$ python -q
>>> import numpy as np
>>> np.set_printoptions(precision=1, suppress=True, linewidth=160)
>>> def rd(a):
...     return np.round(a, 1) + 0
... 
>>> M = np.loadtxt("mat.csv", delimiter=",")
>>> print(rd(M))
[[ -3.9   0.6   0.9  15.5]
 [ -3.9   0.2   1.1  14.7]
 [ -3.7  -0.2   1.4  13.6]
 [ -3.3  -1.2   1.9  11.1]
 [ -3.3  -1.2   1.9  11. ]
 [ -2.1  -2.    2.    6.3]
 [ -1.8  -2.    1.9   5.6]
 [ -1.5  -1.9   1.8   4.5]
 [ -1.4  -1.9   1.7   4.3]
 [ -1.   -1.7   1.4   3.2]
 [ -0.8  -1.6   1.3   2.8]
 [ -0.7  -1.4   1.2   2.4]
 [ -0.6  -1.3   1.1   2.1]
 [ -0.5  -1.3   1.    2. ]
 [ -0.3  -1.    0.8   1.4]
 [ -0.3  -1.    0.8   1.4]
 [ -0.1  -0.5   0.4   0.6]
 [  0.    0.    0.    0. ]
 [  0.    0.    0.    0. ]
 [ -0.1   0.4  -0.2  -0.4]
 [ -0.1   0.5  -0.3  -0.4]
 [ -0.1   0.6  -0.4  -0.5]
 [ -0.1   0.6  -0.4  -0.5]
 [ -0.1   0.6  -0.4  -0.5]
 [ -0.2   0.8  -0.4  -0.6]
 [ -1.1   1.5  -0.6  -0.7]
 [ -2.5   1.9  -0.4  -0.5]
 [ -2.5   1.9  -0.4  -0.5]
 [ -3.9   2.    0.    0. ]
 [ -4.6   2.    0.2   0.2]
 [ -5.6   1.9   0.6   0.6]
 [ -5.9   1.9   0.7   0.7]
 [ -8.2   1.5   1.7   1.5]
 [-10.6   1.    2.8   2.4]
 [-12.7   0.5   3.9   3.2]
 [-15.3  -0.3   5.3   4.2]
 [-18.7  -1.5   7.3   5.5]
 [-18.8  -1.6   7.3   5.6]]
>>> # null space of dimension 1
>>> Ac = M - M.mean(axis=0)
>>> U, sig, vt = np.linalg.svd(Ac, full_matrices=False)
>>> np.linalg.matrix_rank(Ac)
np.int64(3)
>>> np.abs(vt[0]).argmax()
np.int64(0)
>>> print(rd(Ac.mean(axis=0)))
[0. 0. 0. 0.]
>>> print((np.sign(U[:, 0]) == np.sign(U[0, 0])).astype(int))
[1 1 1 1 1 1 0 0 0 0 0 0 0 0 0 0 0 0 0 0 0 0 0 0 0 0 0 0 0 0 1 1 1 1 1 1 1 1]
